% ipython --no-banner

In [1]: import numpy as np

In [2]: import numpy.linalg as la

In [3]: np.set_printoptions(precision=2, suppress=True, linewidth=140, sign=" ")

In [4]: rd = lambda a: np.round(a, 2) + 0

In [5]: X = np.load("mat.npy")

In [6]: print(X)
[[ 0  0  0  0  0  0  0  0  0  1  0  0  0]
 [ 0  0  0  0  0  0  0  0  1  0  0  0  0]
 [ 0  0  0  0  0  0  1  0  0  0  0  0  0]
 [ 0  0  0  0  1  0  0  0  0  0  0  0  0]
 [ 0  0  0  0  0  0  0  0  0  0  1  0  0]
 [ 0  0  1  0  0  0  0  0  0  0  0  0  0]
 [ 0  0  0  0  0  1  0  0  0  0  0  0  0]
 [ 0  0  0  0  0  0  0  0  0  0  0  1  0]
 [ 0  1  0  0  0  0  0  0  0  0  0  0  0]
 [ 0  0  0  1  0  0  0  0  0  0  0  0  0]
 [ 0  0  0  0  0  0  0  1  0  0  0  0  0]
 [ 0  0  0  0  0  0  0  0  0  0  0  0  1]
 [ 1  0  0  0  0  0  0  0  0  0  0  0  0]]

In [7]: # row-stochastic, so 1 is an eigenvalue

In [8]: rng = np.random.default_rng(682590)

In [9]: lab = rng.permutation(13)

In [10]: print(lab)
[  0  12   2   9   3   5   6   1   7  11   8   4  10]

In [11]: other = X[lab][:, lab]

In [12]: rd(np.sort(np.abs(la.eigvals(other))))
Out[12]: array([ 1.,  1.,  1.,  1.,  1.,  1.,  1.,  1.,  1.,  1.,  1.,  1.,  1.])

In [13]: np.trace(other)
Out[13]: np.int64(0)

In [14]: rd(la.det(other)), rd(la.det(X[lab]))
Out[14]: (np.float64(1.0), np.float64(-1.0))

In [15]: other = X + rng.integers(-2, 3, (13, 1)) @ rng.integers(-2, 3, (1, 13))

In [16]: other
Out[16]: 
array([[ 2,  2,  4,  0,  2,  0,  4,  4,  2,  1,  0,  4,  0],
       [ 1,  1,  2,  0,  1,  0,  2,  2,  2,  0,  0,  2,  0],
       [ 0,  0,  0,  0,  0,  0,  1,  0,  0,  0,  0,  0,  0],
       [ 1,  1,  2,  0,  2,  0,  2,  2,  1,  0,  0,  2,  0],
       [-1, -1, -2,  0, -1,  0, -2, -2, -1,  0,  1, -2,  0],
       [-2, -2, -3,  0, -2,  0, -4, -4, -2,  0,  0, -4,  0],
       [ 1,  1,  2,  0,  1,  1,  2,  2,  1,  0,  0,  2,  0],
       [ 0,  0,  0,  0,  0,  0,  0,  0,  0,  0,  0,  1,  0],
       [ 0,  1,  0,  0,  0,  0,  0,  0,  0,  0,  0,  0,  0],
       [-2, -2, -4,  1, -2,  0, -4, -4, -2,  0,  0, -4,  0],
       [ 1,  1,  2,  0,  1,  0,  2,  3,  1,  0,  0,  2,  0],
       [-1, -1, -2,  0, -1,  0, -2, -2, -1,  0,  0, -2,  1],
       [ 0, -1, -2,  0, -1,  0, -2, -2, -1,  0,  0, -2,  0]])

In [17]: rd(la.svd(other - X, compute_uv=False))
Out[17]: array([ 19.49,   0.  ,   0.  ,   0.  ,   0.  ,   0.  ,   0.  ,   0.  ,   0.  ,   0.  ,   0.  ,   0.  ,   0.  ])

In [18]: np.abs(other - X).sum(axis=1)
Out[18]: array([ 24,  12,   0,  12,  12,  24,  12,   0,   0,  24,  12,  12,  12])

In [19]: np.unravel_index(np.abs(X).argmax(), X.shape)
Out[19]: (np.int64(0), np.int64(9))

In [20]: np.count_nonzero(X)
Out[20]: np.int64(13)

In [21]: K = np.load("a.npy")

In [22]: print(K)
[[ 2  3  3  2 -1  3  0  3  1 -3  2]
 [-3  3  0 -1 -2 -1  1  2 -3 -3 -3]
 [ 2 -1  3 -3  1 -1  3  2 -1 -3  3]
 [-1  1 -3  2 -1  2 -3  0  2  2  2]
 [ 1 -1 -3 -3 -2  0  0 -1 -3 -3 -1]
 [-4  9  3  0 -5  1  2  7 -5 -9 -4]]

In [23]: # rank 5

In [24]: print(rd(la.svd(K, compute_uv=False)))
[ 19.45   8.81   8.63   5.18   2.61   0.  ]

In [25]: K.shape
Out[25]: (6, 11)

In [26]: left, sig, Vt = la.svd(K)

In [27]: print(rd(sig))
[ 19.45   8.81   8.63   5.18   2.61   0.  ]

In [28]: other = left[:, :5] @ np.diag(sig[:5]) @ Vt[:5]

In [29]: print(la.matrix_rank(K, rtol=0.05))
5

In [30]: rd(other)
Out[30]: 
array([[ 2.,  3.,  3.,  2., -1.,  3.,  0.,  3.,  1., -3.,  2.],
       [-3.,  3.,  0., -1., -2., -1.,  1.,  2., -3., -3., -3.],
       [ 2., -1.,  3., -3.,  1., -1.,  3.,  2., -1., -3.,  3.],
       [-1.,  1., -3.,  2., -1.,  2., -3.,  0.,  2.,  2.,  2.],
       [ 1., -1., -3., -3., -2.,  0.,  0., -1., -3., -3., -1.],
       [-4.,  9.,  3.,  0., -5.,  1.,  2.,  7., -5., -9., -4.]])

In [31]: def softmax(z):
    ...:     e = np.exp(z - z.max(axis=-1, keepdims=True))
    ...:     return e / e.sum(axis=-1, keepdims=True)
    ...: 

In [32]: rd(softmax(10 * K[2]))
Out[32]: array([ 0.  ,  0.  ,  0.33,  0.  ,  0.  ,  0.  ,  0.33,  0.  ,  0.  ,  0.  ,  0.33])

In [33]: rd(softmax(K).sum(axis=1))
Out[33]: array([ 1.,  1.,  1.,  1.,  1.,  1.])

In [34]: print(rd(softmax(K[2])))
[ 0.09  0.    0.25  0.    0.03  0.    0.25  0.09  0.    0.    0.25]

In [35]: S = K @ K.T / np.sqrt(11)

In [36]: softmax(S).round(6).argmax(axis=1)
Out[36]: array([ 5,  5,  2,  3,  4,  5])

In [37]: rd(softmax(S + np.triu(np.full(S.shape, -np.inf), 1)))
Out[37]: 
array([[ 1.,  0.,  0.,  0.,  0.,  0.],
       [ 0.,  1.,  0.,  0.,  0.,  0.],
       [ 0.,  0.,  1.,  0.,  0.,  0.],
       [ 0.,  0.,  0.,  1.,  0.,  0.],
       [ 0.,  0.,  0.,  0.,  1.,  0.],
       [ 0.,  0.,  0.,  0.,  0.,  1.]])

In [38]: rd(softmax(S))
Out[38]: 
array([[ 0.03,  0.  ,  0.  ,  0.  ,  0.  ,  0.97],
       [ 0.  ,  0.  ,  0.  ,  0.  ,  0.  ,  1.  ],
       [ 0.  ,  0.  ,  1.  ,  0.  ,  0.  ,  0.  ],
       [ 0.  ,  0.  ,  0.  ,  1.  ,  0.  ,  0.  ],
       [ 0.  ,  0.  ,  0.  ,  0.  ,  0.99,  0.01],
       [ 0.  ,  0.  ,  0.  ,  0.  ,  0.  ,  1.  ]])

In [39]: other = K / la.norm(K, axis=1, keepdims=True)

In [40]: G = other @ other.T

In [41]: rd(np.degrees(np.arccos(np.clip(G[2, 0], -1, 1))))
Out[41]: np.float64(69.83)

In [42]: print(np.argwhere(np.triu(np.abs(G) > 0.95, 1)))
[]

In [43]: (np.abs(G) > 0.9).astype(int)
Out[43]: 
array([[ 1,  0,  0,  0,  0,  0],
       [ 0,  1,  0,  0,  0,  0],
       [ 0,  0,  1,  0,  0,  0],
       [ 0,  0,  0,  1,  0,  0],
       [ 0,  0,  0,  0,  1,  0],
       [ 0,  0,  0,  0,  0,  1]])
